$ python -q
>>> import numpy as np
>>> np.set_printoptions(precision=1, suppress=True, linewidth=200, legacy="1.25")
>>> rnd = lambda a: np.round(a, 1) + 0
>>> B = np.array([[3, 0, -3, -1]])
>>> F = B.T @ B
>>> F
array([[ 9,  0, -9, -3],
       [ 0,  0,  0,  0],
       [-9,  0,  9,  3],
       [-3,  0,  3,  1]])
>>> vals, evecs = np.linalg.eigh(F)
>>> x0 = np.array([-3, 1, 1, -2])
>>> np.abs(F).sum(axis=1).max(), np.abs(vals).max()
(21, 19.0)
>>> print(rnd(evecs * np.abs(vals) @ evecs.T))
[[ 9.  0. -9. -3.]
 [ 0.  0.  0.  0.]
 [-9.  0.  9.  3.]
 [-3.  0.  3.  1.]]
>>> print(x0 @ F @ x0)
100
>>> print(rnd(evecs * np.maximum(vals, 0) @ evecs.T))
[[ 9.  0. -9. -3.]
 [ 0.  0.  0.  0.]
 [-9.  0.  9.  3.]
 [-3.  0.  3.  1.]]
>>> B = np.array([[-2, -2]])
>>> J = np.block([[np.zeros((1, 1)), B], [B.T, np.zeros((2, 2))]])
>>> J
array([[ 0., -2., -2.],
       [-2.,  0.,  0.],
       [-2.,  0.,  0.]])
>>> # looks like rank 2
>>> Uu, sig, vt = np.linalg.svd(J)
>>> np.argmax(sig[:-1] / (sig[1:] + 1e-6)) + 1
2
>>> B = Uu[:, :2] @ np.diag(sig[:2]) @ vt[:2]
>>> rnd(np.linalg.norm(J - B, 2)), rnd(sig[2])
(0.0, 0.0)
>>> np.linalg.matrix_rank(J, rtol=0.05)
2
>>> print(rnd(np.abs(J - B).max()))
0.0
>>> np.linalg.matrix_rank(J, rtol=0.1)
2
>>> proj = np.triu(np.array([[-1, -3, 3], [-4, 2, -1], [-5, 2, 2]]), 1) + np.eye(3)
>>> B = proj @ J @ np.linalg.inv(proj)
>>> B
array([[ 0., -2., -4.],
       [ 0.,  0.,  0.],
       [-2., -6.,  0.]])
>>> rnd(np.poly(B))
array([ 1.,  0., -8.,  0.])
>>> rnd(np.linalg.det(B))
0.0
>>> Uu, sig, vt = np.linalg.svd(B)
>>> evecs = vt[:(sig > 1e-8).sum()]
>>> rng = np.random.default_rng(253)
>>> x0 = B[1] + -1 * B[2] + rng.integers(2) * np.eye(3)[1]
>>> print(x0)
[2. 7. 0.]
>>> rnd(np.linalg.norm(x0 - evecs.T @ evecs @ x0))
0.3
>>> vals, evecs = np.linalg.eigh(J)
>>> x0 = np.array([-9, -1, 3])
>>> np.abs(J).sum(axis=1).max(), rnd(np.abs(vals).max())
(4.0, 2.8)
>>> x0 @ J @ x0
72.0
>>> rnd(evecs * np.maximum(vals, 0) @ evecs.T)
array([[ 1.4, -1. , -1. ],
       [-1. ,  0.7,  0.7],
       [-1. ,  0.7,  0.7]])
>>> rnd(evecs * np.abs(vals) @ evecs.T)
array([[2.8, 0. , 0. ],
       [0. , 1.4, 1.4],
       [0. , 1.4, 1.4]])
>>> K = np.load("test16.npy")
>>> print(K)
[[-1.9 -1.4  3.5]
 [-3.7  5.  -8.1]
 [-2.6 -1.1  3.5]
 [ 3.4  5.3 -1.5]
 [-0.7  2.8 -7.8]
 [ 1.5 -0.8 -3. ]
 [-1.1  1.7 -6.9]
 [-5.5 -2.1  2.2]
 [ 3.7  2.1 -3.8]
 [ 3.2 -0.1 -1. ]
 [-4.3  3.5 -5.2]
 [ 0.  -0.3 -2.7]
 [-3.  -0.8  3. ]
 [-6.7 -0.4  4.9]
 [ 3.1 -0.9  6.2]
 [-1.7 -7.1  2.7]
 [ 0.5 -1.9  1.1]
 [-7.9  5.3 -5.8]
 [-2.  -5.   0.7]
 [-2.4 -1.8  1.4]
 [-1.7 -8.   4.7]
 [ 0.8  0.6  7.5]
 [ 1.4 -0.3 -1.6]]
>>> gram = K.T @ K
>>> rnd(np.linalg.eigvalsh(gram)[::-1])
array([603.8, 257.4, 122. ])
>>> rnd(np.linalg.svd(K, compute_uv=False) ** 2)
array([603.8, 257.4, 122. ])
>>> np.allclose(gram, gram.T)
True
>>> (K @ K.T).shape
(23, 23)
>>> print(rnd(np.trace(gram)), rnd((K ** 2).sum()))
983.1 983.1
>>> np.linalg.matrix_rank(gram)
3
>>> print(rnd(gram))
[[ 256.5    3.5   20.8]
 [   3.5  265.2 -218.8]
 [  20.8 -218.8  461.4]]
